$ python -q
>>> import numpy as np
>>> import numpy.linalg as la
>>> np.set_printoptions(suppress=True, linewidth=160)
>>> rd = lambda a: np.round(a, 2) + 0
>>> F = np.loadtxt("a.csv", delimiter=",")
>>> F
array([[ -0.12, -16.92,  -6.31,   0.64],
       [  1.17, -12.77,  -5.07,   3.12],
       [-13.03,  -9.3 , -14.96, -18.81],
       [  1.72, -11.93,  -3.93,   1.12],
       [-14.63, -10.83, -16.91, -20.03],
       [  4.2 , -13.63,  -4.85,   1.51],
       [ -0.06, -13.53,  -5.1 ,   0.86],
       [  0.76, -13.97,  -5.99,   1.54],
       [  1.73, -14.48,  -6.23,   0.68],
       [  0.57, -11.58,  -4.23,  -0.49],
       [-12.59,  -8.97, -15.31, -19.04],
       [  1.76, -14.05,  -5.03,   1.11],
       [  1.  , -14.23,  -4.79,  -0.76],
       [ -0.38, -13.9 ,  -4.26,  -0.09],
       [  4.25, -14.23,  -3.65,  -0.08],
       [  3.09, -14.53,  -6.24,  -0.66],
       [-14.13, -11.35, -16.84, -19.41],
       [  1.14, -16.  ,  -4.69,   0.68],
       [  0.99, -12.78,  -4.62,   0.1 ],
       [  0.39, -13.37,  -5.61,   1.94],
       [-13.18, -11.28, -15.43, -19.81],
       [  2.69, -15.84,  -6.42,   0.07],
       [  1.19, -12.56,  -6.35,   0.62],
       [-12.94, -10.09, -14.21, -19.14]])
>>> x = np.array([3, 0, -3, 9])
>>> target = F @ x
>>> print(rd(la.lstsq(F, target)[0]))
[ 3.  0. -3.  9.]
>>> rd(la.pinv(F) @ F)
array([[1., 0., 0., 0.],
       [0., 1., 0., 0.],
       [0., 0., 1., 0.],
       [0., 0., 0., 1.]])
>>> rng = np.random.default_rng(718056)
>>> target = target + 0.02 * rng.normal(size=24)
>>> rd(target)
array([  24.32,   46.79, -163.5 ,   27.02, -173.45,   40.75,   22.87,   34.14,   29.99,    9.99, -163.21,   30.35,   10.53,   10.83,   23.01,   22.03, -166.56,
         23.61,   17.74,   35.48, -171.53,   27.96,   28.19, -168.45])
>>> beta, *_ = la.lstsq(F, target)
>>> beta.round()
array([ 3., -0., -3.,  9.])
>>> print(rd(F.T @ (target - F @ beta)))
[0. 0. 0. 0.]
>>> Ac = F - F.mean(axis=0)
>>> vecs = la.svd(Ac)[2][:2]
>>> M2 = Ac - Ac @ vecs.T @ vecs
>>> la.norm(M2, axis=1).round(6).argmax()
np.int64(14)
>>> rd(la.norm(M2) / la.norm(Ac))
np.float64(0.11)
>>> rd(np.diag(vecs.T @ vecs))
array([0.31, 0.88, 0.28, 0.54])
>>> rd(np.cov(Ac @ vecs.T, rowvar=False))
array([[146.54,   0.  ],
       [  0.  ,   1.89]])
